$ python -q
>>> import numpy as np
>>> np.set_printoptions(precision=2, suppress=True, linewidth=140)
>>> K = np.load("sample8.npy")
>>> K
array([[ 1, -1, -1,  1,  1, -1, -1,  1],
       [ 1, -1,  1, -1, -1,  1, -1,  1],
       [ 1, -1, -1,  1, -1,  1,  1, -1],
       [ 1,  1,  1,  1,  1,  1,  1,  1]])
>>> x = np.array([-1, 3, 2, 3, -5, 3, 2, -2])
>>> h1 = np.maximum(K @ x, 0)
>>> K.T @ h1
array([14, -4, -4, 14, -4, 14, 14, -4])
>>> np.maximum(K @ (3 * x), 0)
array([ 0,  0, 27, 15])
>>> h1
array([0, 0, 9, 5])
>>> A = np.load("data.npy")
>>> A
array([[ 0.31, -0.46,  0.04],
       [-0.46,  0.69,  0.02],
       [ 0.04,  0.02,  1.  ]])
>>> x = np.array([0, -5, -6])
>>> np.round(np.trace(A), 2)
np.float64(2.0)
>>> np.round(np.eye(3) - A, 2) + 0
array([[ 0.69,  0.46, -0.04],
       [ 0.46,  0.31, -0.02],
       [-0.04, -0.02,  0.  ]])
>>> A @ x
array([ 2.1 , -3.59, -6.11])
>>> np.linalg.cond(A) > 100
np.True_
>>> [round(float(x), 2) for x in np.linalg.svd(A, compute_uv=False)[:3]]
[1.0, 1.0, 0.0]
>>> ev, evecs = np.linalg.eigh(A)
>>> x = np.array([0, 1, -1])
>>> evecs * np.abs(ev) @ evecs.T
array([[ 0.31, -0.46,  0.04],
       [-0.46,  0.69,  0.02],
       [ 0.04,  0.02,  1.  ]])
>>> round(float(x @ A @ x), 2)
1.64
>>> blk = np.stack([A, 2 * A, A[::-1]])
>>> np.linalg.norm(blk, axis=(1, 2))
array([1.41, 2.83, 1.41])
>>> np.linalg.matrix_rank(blk)
array([2, 2, 2])
>>> blk.shape
(3, 3, 3)
>>> np.linalg.matrix_rank(blk.reshape(3, -1))
np.int64(2)
>>> rng = np.random.default_rng(43604)
>>> M = rng.normal(size=(19, 3))
>>> M = 5 * M / np.linalg.norm(M, axis=1, keepdims=True)
>>> M
array([[-2.29,  0.1 ,  4.44],
       [-3.55, -3.13,  1.61],
       [-3.03,  0.68, -3.92],
       [-1.12, -3.07,  3.78],
       [-4.1 ,  2.85, -0.23],
       [ 3.76, -1.95, -2.67],
       [-4.08,  0.24, -2.88],
       [-3.23, -3.77, -0.59],
       [ 4.07, -1.99,  2.12],
       [ 0.44,  4.01, -2.95],
       [-0.62, -1.49,  4.73],
       [-3.05,  3.44,  1.97],
       [ 3.19, -3.84,  0.27],
       [-0.7 ,  3.15,  3.82],
       [-3.75,  1.28,  3.05],
       [-4.95, -0.46,  0.53],
       [ 4.38, -2.18, -1.04],
       [ 3.86, -2.34, -2.15],
       [ 4.67, -0.01,  1.79]])
>>> labels = M[:, 1] > np.median(M[:, 1])
>>> f = M[labels].mean(axis=0) - M[~labels].mean(axis=0)
>>> np.argsort(-np.abs(f).round(6), kind="stable")
array([1, 0, 2])
>>> A2 = M + rng.integers(-2, 3, (19, 1)) @ rng.integers(-2, 3, (1, 3))
>>> A2
array([[-4.29, -0.9 ,  6.44],
       [-5.55, -4.13,  3.61],
       [-3.03,  0.68, -3.92],
       [-3.12, -4.07,  5.78],
       [-4.1 ,  2.85, -0.23],
       [ 1.76, -2.95, -0.67],
       [-2.08,  1.24, -4.88],
       [-5.23, -4.77,  1.41],
       [ 4.07, -1.99,  2.12],
       [ 2.44,  5.01, -4.95],
       [ 3.38,  0.51,  0.73],
       [-3.05,  3.44,  1.97],
       [ 1.19, -4.84,  2.27],
       [ 3.3 ,  5.15, -0.18],
       [-3.75,  1.28,  3.05],
       [-4.95, -0.46,  0.53],
       [ 4.38, -2.18, -1.04],
       [ 7.86, -0.34, -6.15],
       [ 8.67,  1.99, -2.21]])
>>> np.round(np.linalg.svd(A2 - M, compute_uv=False), 2) + 0
array([14.7,  0. ,  0. ])
>>> np.abs(A2 - M).sum(axis=1)
array([ 5.,  5.,  0.,  5.,  0.,  5.,  5.,  5.,  0.,  5., 10.,  0.,  5., 10.,  0.,  0.,  0., 10., 10.])
>>> np.linalg.matrix_rank(A2 - M, tol=1e-8)
np.int64(1)
>>> P = A2 @ np.linalg.solve(A2.T @ A2, A2.T)
>>> np.linalg.matrix_rank(np.eye(19) - P)
np.int64(16)
>>> np.diag(P)
array([0.21, 0.15, 0.19, 0.17, 0.12, 0.08, 0.21, 0.21, 0.13, 0.18, 0.06, 0.15, 0.15, 0.22, 0.1 , 0.08, 0.1 , 0.28, 0.22])
>>> P @ A2[:, 0]
array([-4.29, -5.55, -3.03, -3.12, -4.1 ,  1.76, -2.08, -5.23,  4.07,  2.44,  3.38, -3.05,  1.19,  3.3 , -3.75, -4.95,  4.38,  7.86,  8.67])
>>> arr = np.array([[-0.2, -0.08, 0.28], [0.2, 0.08, -0.28], [-0.05, -0.02, 0.07]])
>>> arr
array([[-0.2 , -0.08,  0.28],
       [ 0.2 ,  0.08, -0.28],
       [-0.05, -0.02,  0.07]])
>>> x = np.array([4, 2, 3])
>>> arr @ np.ones(3)
array([0., 0., 0.])
>>> np.sign((arr @ x).round(6))
array([-1.,  1., -1.])
>>> arr @ np.eye(3)[2]
array([ 0.28, -0.28,  0.07])
>>> np.round(np.trace(np.linalg.pinv(arr) @ arr), 2)
np.float64(1.0)
>>> np.linalg.lstsq(arr[:-1].T, arr[-1])[2]
np.int32(1)
>>> np.unique(arr.round(6), axis=0).shape
(3, 3)
>>> np.abs(np.diag(np.linalg.qr(arr)[1])) > 1e-9
array([ True, False, False])
